$ python -q
>>> import numpy as np
>>> np.set_printoptions(precision=1, suppress=True, linewidth=120)
>>> m1 = np.load("m.npy")
>>> m1
array([[ 1, -1, -1,  1,  1, -1, -1,  1],
       [ 1,  1, -1, -1,  1,  1, -1, -1],
       [ 1, -1,  1, -1, -1,  1, -1,  1],
       [ 1, -1,  1, -1,  1, -1,  1, -1],
       [ 1,  1,  1,  1,  1,  1,  1,  1],
       [ 1,  1, -1, -1, -1, -1,  1,  1],
       [ 1,  1,  1,  1, -1, -1, -1, -1],
       [ 1, -1, -1,  1, -1,  1,  1, -1]])
>>> q, R = np.linalg.qr(m1)
>>> q
array([[-0.4,  0.4,  0.4,  0.4, -0.4, -0.4, -0.4, -0.4],
       [-0.4, -0.4,  0.4, -0.4, -0.4,  0.4, -0.4,  0.4],
       [-0.4,  0.4, -0.4, -0.4,  0.4,  0.4, -0.4, -0.4],
       [-0.4,  0.4, -0.4, -0.4, -0.4, -0.4,  0.4,  0.4],
       [-0.4, -0.4, -0.4,  0.4, -0.4,  0.4,  0.4, -0.4],
       [-0.4, -0.4,  0.4, -0.4,  0.4, -0.4,  0.4, -0.4],
       [-0.4, -0.4, -0.4,  0.4,  0.4, -0.4, -0.4,  0.4],
       [-0.4,  0.4,  0.4,  0.4,  0.4,  0.4,  0.4,  0.4]])
>>> np.round(q.T @ q, 1) + 0
array([[1., 0., 0., 0., 0., 0., 0., 0.],
       [0., 1., 0., 0., 0., 0., 0., 0.],
       [0., 0., 1., 0., 0., 0., 0., 0.],
       [0., 0., 0., 1., 0., 0., 0., 0.],
       [0., 0., 0., 0., 1., 0., 0., 0.],
       [0., 0., 0., 0., 0., 1., 0., 0.],
       [0., 0., 0., 0., 0., 0., 1., 0.],
       [0., 0., 0., 0., 0., 0., 0., 1.]])
>>> q.shape, R.shape
((8, 8), (8, 8))
>>> np.abs(np.diag(R))
array([2.8, 2.8, 2.8, 2.8, 2.8, 2.8, 2.8, 2.8])
>>> round(np.trace(q @ q.T), 1)
np.float64(8.0)
>>> q @ R
array([[ 1., -1., -1.,  1.,  1., -1., -1.,  1.],
       [ 1.,  1., -1., -1.,  1.,  1., -1., -1.],
       [ 1., -1.,  1., -1., -1.,  1., -1.,  1.],
       [ 1., -1.,  1., -1.,  1., -1.,  1., -1.],
       [ 1.,  1.,  1.,  1.,  1.,  1.,  1.,  1.],
       [ 1.,  1., -1., -1., -1., -1.,  1.,  1.],
       [ 1.,  1.,  1.,  1., -1., -1., -1., -1.],
       [ 1., -1., -1.,  1., -1.,  1.,  1., -1.]])
>>> x = np.array([-2, 2, 1, 0, 1, 1, 1, -2])
>>> np.linalg.inv(q)
array([[-0.4, -0.4, -0.4, -0.4, -0.4, -0.4, -0.4, -0.4],
       [ 0.4, -0.4,  0.4,  0.4, -0.4, -0.4, -0.4,  0.4],
       [ 0.4,  0.4, -0.4, -0.4, -0.4,  0.4, -0.4,  0.4],
       [ 0.4, -0.4, -0.4, -0.4,  0.4, -0.4,  0.4,  0.4],
       [-0.4, -0.4,  0.4, -0.4, -0.4,  0.4,  0.4,  0.4],
       [-0.4,  0.4,  0.4, -0.4,  0.4, -0.4, -0.4,  0.4],
       [-0.4, -0.4, -0.4,  0.4,  0.4,  0.4, -0.4,  0.4],
       [-0.4,  0.4, -0.4,  0.4, -0.4, -0.4,  0.4,  0.4]])
>>> round(np.linalg.det(q), 1)
np.float64(-1.0)
>>> rng = np.random.default_rng(66110)
>>> idx = rng.permutation(8)
>>> idx
array([1, 4, 2, 6, 7, 0, 5, 3])
>>> A2 = m1[idx][:, idx]
>>> np.trace(A2)
np.int64(0)
>>> np.diag(A2)
array([ 1,  1,  1, -1, -1,  1, -1, -1])
>>> np.sort(np.abs(np.linalg.eigvals(A2)))
array([2.8, 2.8, 2.8, 2.8, 2.8, 2.8, 2.8, 2.8])
>>> u, r1 = m1[1], m1[6]
>>> u @ u
np.int64(8)
>>> u @ r1
np.int64(0)
>>> pr = (u @ r1) / (u @ u) * u
>>> r1 - pr
array([ 1.,  1.,  1.,  1., -1., -1., -1., -1.])
>>> np.linalg.matrix_rank(np.outer(u, r1))
np.int64(1)
>>> pr
array([ 0.,  0., -0., -0.,  0.,  0., -0., -0.])
>>> np.outer(u, r1)
array([[ 1,  1,  1,  1, -1, -1, -1, -1],
       [ 1,  1,  1,  1, -1, -1, -1, -1],
       [-1, -1, -1, -1,  1,  1,  1,  1],
       [-1, -1, -1, -1,  1,  1,  1,  1],
       [ 1,  1,  1,  1, -1, -1, -1, -1],
       [ 1,  1,  1,  1, -1, -1, -1, -1],
       [-1, -1, -1, -1,  1,  1,  1,  1],
       [-1, -1, -1, -1,  1,  1,  1,  1]])
